$ python3 -q
>>> import numpy as np
>>> np.set_printoptions(precision=2, suppress=True, linewidth=120)
>>> F = np.load("mat.npy")
>>> print(F)
[[-2  2  0  2]
 [ 1  2 -2  2]
 [ 4  2 -1  0]
 [ 3  2 -4  0]
 [ 4  4 -3  0]
 [ 7  6 -3  1]
 [ 6  8 -3  1]
 [ 4  8 -4  0]
 [ 4  7 -5  1]
 [ 6  5 -3  0]
 [ 7  5 -6  0]
 [ 9  5 -7 -3]
 [12  7 -6  0]
 [ 9  6 -4  0]
 [ 7  9 -6 -2]
 [ 6  8 -5 -3]
 [ 5 11 -6 -2]
 [ 2 10 -3 -3]]
>>> Xc = F - F.mean(axis=0)
>>> vecs = np.linalg.svd(Xc)[2][:1]
>>> M2 = Xc - Xc @ vecs.T @ vecs
>>> np.linalg.norm(M2, axis=1).round(6).argmax()
np.int64(17)
>>> print(np.cov(Xc @ vecs.T, rowvar=False))
15.771769252260102
>>> M2.std(axis=0)
array([1.53, 1.88, 0.94, 1.24])
>>> np.diag(vecs.T @ vecs)
array([0.5 , 0.27, 0.17, 0.06])
>>> rng = np.random.default_rng(973)
>>> data = np.triu(rng.random((4, 4)) < 0.6, 1).astype(int)
>>> data = data + data.T
>>> print(data)
[[0 1 1 0]
 [1 0 1 0]
 [1 1 0 1]
 [0 0 1 0]]
>>> M2 = data / np.sqrt((data ** 2).mean(axis=1, keepdims=True))
>>> data - data.mean(axis=1, keepdims=True)
array([[-0.5 ,  0.5 ,  0.5 , -0.5 ],
       [ 0.5 , -0.5 ,  0.5 , -0.5 ],
       [ 0.25,  0.25, -0.75,  0.25],
       [-0.25, -0.25,  0.75, -0.25]])
>>> np.linalg.norm(M2, axis=1)
array([2., 2., 2., 2.])
>>> ev, vecs = np.linalg.eig(data)
>>> np.round(data @ vecs[:, 0] - ev[0] * vecs[:, 0], 2) + 0
array([0., 0., 0., 0.])
>>> np.sort(np.linalg.eigvals(data.T))
array([-1.48, -1.  ,  0.31,  2.17])
>>> round(float(np.prod(ev)), 2)
1.0
>>> print(np.sort(np.linalg.eigvals(data @ data)))
[0.1  1.   2.19 4.71]
>>> f = np.array([0, 2, 1, 0, 0])
>>> X = f[np.abs(np.subtract.outer(np.arange(5), np.arange(5)))]
>>> X
array([[0, 2, 1, 0, 0],
       [2, 0, 2, 1, 0],
       [1, 2, 0, 2, 1],
       [0, 1, 2, 0, 2],
       [0, 0, 1, 2, 0]])
>>> x = np.array([2, 0, 2, -2, 1])
>>> (X * x).sum(axis=1)
array([ 2,  6, -1,  6, -2])
>>> X @ np.eye(5)[4]
array([0., 0., 1., 2., 0.])
>>> X @ np.ones(5)
array([3., 5., 6., 5., 3.])
>>> X @ (2 * x)
array([ 4, 12, -2, 12, -4])
>>> print(np.sign((X @ x).round(6)))
[ 1  1 -1  1 -1]
>>> np.einsum("ij,j->i", X, x)
array([ 2,  6, -1,  6, -2])
>>> print(np.linalg.norm(X @ x) <= np.linalg.norm(X, 2) * np.linalg.norm(x) + 1e-9)
True
>>> cov = X.T @ X
>>> np.diag(cov)
array([ 5,  9, 10,  9,  5])
>>> np.trace(cov), (X ** 2).sum()
(np.int64(38), np.int64(38))
>>> print(np.allclose(cov, cov.T))
True
>>> np.linalg.svd(X, compute_uv=False) ** 2
array([21.66,  6.56,  5.77,  2.44,  1.57])
>>> (X @ X.T).shape
(5, 5)
>>> M = np.load("block18.npy")
>>> print(M)
[[1 2 3 2 0 0 3]
 [2 4 6 4 0 0 6]
 [3 6 9 6 0 0 9]
 [2 4 6 4 0 0 6]
 [0 0 0 0 0 0 0]
 [0 0 0 0 0 0 0]
 [3 6 9 6 0 0 9]]
>>> # row 3 repeats row 1
>>> left, sig, VT = np.linalg.svd(M)
>>> print(np.argmax(sig[:-1] / (sig[1:] + 1e-6)) + 1)
1
>>> sig.round(2) + 0
array([27.,  0.,  0.,  0.,  0.,  0.,  0.])
>>> M2 = left[:, :1] @ np.diag(sig[:1]) @ VT[:1]
>>> np.linalg.matrix_rank(M, rtol=0.05)
np.int64(1)
>>> np.linalg.matrix_rank(M2)
np.int64(1)
>>> round(float(np.linalg.norm(M - M2) / np.linalg.norm(M)), 2)
0.0
>>> W0 = np.load("test5.npy")
>>> W0
array([[ 1, -4,  3, -4],
       [ 0, -5,  2, -5],
       [ 3, -2,  5, -2],
       [ 0, -5,  2, -5],
       [ 1, -4,  3, -4],
       [ 0, -5,  2, -5],
       [ 3, -2,  5, -2],
       [-1, -6,  1, -6]])
>>> np.allclose(W0[:-1].T @ np.linalg.lstsq(W0[:-1].T, W0[-1])[0], W0[-1])
True
>>> np.round(W0 @ np.linalg.pinv(W0) @ W0, 2) + 0
array([[ 1., -4.,  3., -4.],
       [ 0., -5.,  2., -5.],
       [ 3., -2.,  5., -2.],
       [ 0., -5.,  2., -5.],
       [ 1., -4.,  3., -4.],
       [ 0., -5.,  2., -5.],
       [ 3., -2.,  5., -2.],
       [-1., -6.,  1., -6.]])
>>> np.round(np.trace(np.linalg.pinv(W0) @ W0), 2)
np.float64(2.0)
>>> rank = np.linalg.matrix_rank(W0)
>>> rank
np.int64(2)
>>> N = np.linalg.svd(W0)[2][rank:].T
>>> [int(np.linalg.matrix_rank(W0[:, :j + 1])) for j in range(4)]
[1, 2, 2, 2]
>>> N @ N.T
array([[ 0.64, -0.09, -0.46, -0.09],
       [-0.09,  0.51,  0.07, -0.49],
       [-0.46,  0.07,  0.33,  0.07],
       [-0.09, -0.49,  0.07,  0.51]])
>>> np.allclose(W0 @ N, 0)
True
>>> left, sig, VT = np.linalg.svd(W0)
>>> vecs = VT[:(sig > 1e-8).sum()]
>>> x = W0[5] + 2 * W0[7] + rng.integers(2) * np.eye(4)[0]
>>> x
array([ -2., -17.,   4., -17.])
>>> print(round(float(np.linalg.norm(x - vecs.T @ vecs @ x)), 2))
0.0
>>> print(np.allclose(vecs.T @ vecs @ x, x))
True
>>> x = np.array([3, 1, 3, 2])
>>> a = np.maximum(W0 @ x, 0)
>>> W0.T @ a
array([108, -72, 180, -72])
>>> np.flatnonzero(a > 1e-9)
array([2, 6])
>>> J = np.array([[0.02, 4.0, 3.0, 3.0, -3.0, 0.0],
...     [-4.0, 3.02, 4.0, 2.0, 5.0, 0.0],
...     [0.0, -2.0, 3.02, 0.0, 3.0, -3.0],
...     [-1.0, -5.0, 5.0, 4.02, -4.0, -5.0],
...     [-4.0, 1.0, 5.0, 3.0, -4.98, -4.0],
...     [0.0, 4.0, 3.0, 3.0, -3.0, 0.02]])
>>> blk = np.stack([J, 4 * J, J[::-1]])
>>> np.einsum("bij,cij->bc", blk, blk)
array([[ 387.2 , 1548.81,  182.44],
       [1548.81, 6195.24,  729.76],
       [ 182.44,  729.76,  387.2 ]])
>>> print(np.linalg.norm(blk, axis=(1, 2)))
[19.68 78.71 19.68]
>>> th = np.radians(15)
>>> r_ = np.eye(6)
>>> r_[2, 2] = r_[0, 0] = np.cos(th)
>>> r_[2, 0], r_[0, 2] = -np.sin(th), np.sin(th)
>>> r_
array([[ 0.97,  0.  ,  0.26,  0.  ,  0.  ,  0.  ],
       [ 0.  ,  1.  ,  0.  ,  0.  ,  0.  ,  0.  ],
       [-0.26,  0.  ,  0.97,  0.  ,  0.  ,  0.  ],
       [ 0.  ,  0.  ,  0.  ,  1.  ,  0.  ,  0.  ],
       [ 0.  ,  0.  ,  0.  ,  0.  ,  1.  ,  0.  ],
       [ 0.  ,  0.  ,  0.  ,  0.  ,  0.  ,  1.  ]])
>>> M2 = J @ r_.T
>>> round(np.linalg.det(r_), 2), np.round(np.trace(r_), 2)
(np.float64(1.0), np.float64(5.93))
>>> np.abs(M2 - J).max(axis=0)
array([1.43, 0.  , 0.9 , 0.  , 0.  , 0.  ])
>>> np.allclose(np.linalg.norm(J, axis=1), np.linalg.norm(M2, axis=1))
True
>>> np.linalg.svd(J, compute_uv=False), np.linalg.svd(M2, compute_uv=False)
(array([14.6 ,  9.4 ,  8.41,  3.34,  1.94,  0.01]), array([14.6 ,  9.4 ,  8.41,  3.34,  1.94,  0.01]))
>>> f, r1 = J[2], J[1]
>>> f @ r1
np.float64(21.04)
>>> p = (f @ r1) / (f @ f) * f
>>> print(np.outer(f, r1))
[[ -0.     0.     0.     0.     0.     0.  ]
 [  8.    -6.04  -8.    -4.   -10.    -0.  ]
 [-12.08   9.12  12.08   6.04  15.1    0.  ]
 [ -0.     0.     0.     0.     0.     0.  ]
 [-12.     9.06  12.     6.    15.     0.  ]
 [ 12.    -9.06 -12.    -6.   -15.    -0.  ]]
>>> p
array([ 0.  , -1.35,  2.04,  0.  ,  2.03, -2.03])
>>> r1 - p
array([-4.  ,  4.37,  1.96,  2.  ,  2.97,  2.03])
>>> round(float(np.linalg.norm(f + r1) ** 2 + np.linalg.norm(f - r1) ** 2), 2)
202.48
>>> round((r1 - p) @ f, 2)
np.float64(0.0)
>>> np.round(np.linalg.norm(J, 2), 2)
np.float64(14.6)
>>> np.round(np.linalg.norm(J) ** 2 / np.linalg.norm(J, 2) ** 2, 2)
np.float64(1.82)
>>> np.linalg.norm(J, axis=1)
array([ 6.56,  8.37,  5.58, 10.4 ,  9.58,  6.56])
>>> np.round(np.linalg.norm(J, "nuc"), 2)
np.float64(37.7)
>>> arr = np.triu(rng.random((5, 5)) < 0.5, 1).astype(int)
>>> arr = arr + arr.T
>>> arr
array([[0, 1, 1, 0, 1],
       [1, 0, 0, 0, 0],
       [1, 0, 0, 1, 0],
       [0, 0, 1, 0, 1],
       [1, 0, 0, 1, 0]])
>>> print(np.round(np.linalg.eigvalsh(arr).min(), 2))
-2.14
>>> left, sig, VT = np.linalg.svd(arr)
>>> vecs = VT[:(sig > 1e-8).sum()]
>>> x = arr[3] + 3 * arr[2] + rng.integers(2) * np.eye(5)[4]
>>> x
array([3., 0., 1., 3., 2.])
>>> np.allclose(vecs.T @ vecs @ x, x)
False
>>> np.round(vecs.T @ vecs, 2) + 0
array([[1. , 0. , 0. , 0. , 0. ],
       [0. , 1. , 0. , 0. , 0. ],
       [0. , 0. , 0.5, 0. , 0.5],
       [0. , 0. , 0. , 1. , 0. ],
       [0. , 0. , 0.5, 0. , 0.5]])
>>> M2 = arr / np.linalg.norm(arr, axis=1, keepdims=True)
>>> cov = M2 @ M2.T
>>> np.linalg.norm(M2, axis=1)
array([1., 1., 1., 1., 1.])
>>> E = np.load("dump.npy")
>>> E
array([[0.4 , 0.2 , 0.2 , 0.  , 0.2 ],
       [0.14, 0.14, 0.14, 0.29, 0.29],
       [0.12, 0.  , 0.38, 0.25, 0.25],
       [0.11, 0.11, 0.22, 0.33, 0.22],
       [0.25, 0.25, 0.12, 0.  , 0.38]])
>>> q, r_ = np.linalg.qr(E)
>>> r_
array([[-0.52, -0.34, -0.39, -0.21, -0.52],
       [ 0.  , -0.15,  0.1 , -0.05, -0.16],
       [ 0.  ,  0.  , -0.32, -0.41, -0.26],
       [ 0.  ,  0.  ,  0.  , -0.2 ,  0.04],
       [ 0.  ,  0.  ,  0.  ,  0.  , -0.08]])
>>> q.shape, r_.shape
((5, 5), (5, 5))
>>> q.round(2) + 0
array([[-0.77,  0.4 ,  0.44, -0.19,  0.15],
       [-0.27, -0.34, -0.22, -0.6 , -0.63],
       [-0.24,  0.55, -0.7 ,  0.31, -0.24],
       [-0.21, -0.27, -0.52, -0.32,  0.72],
       [-0.48, -0.6 ,  0.  ,  0.64, -0.08]])
>>> print(round(float(np.trace(q @ q.T)), 2))
5.0
>>> M @ np.linalg.pinv(M) @ M
array([[1., 2., 3., 2., 0., 0., 3.],
       [2., 4., 6., 4., 0., 0., 6.],
       [3., 6., 9., 6., 0., 0., 9.],
       [2., 4., 6., 4., 0., 0., 6.],
       [0., 0., 0., 0., 0., 0., 0.],
       [0., 0., 0., 0., 0., 0., 0.],
       [3., 6., 9., 6., 0., 0., 9.]])
>>> np.unique(M.round(6), axis=0).shape
(4, 7)
>>> np.allclose(M[:-1].T @ np.linalg.lstsq(M[:-1].T, M[-1])[0], M[-1])
True
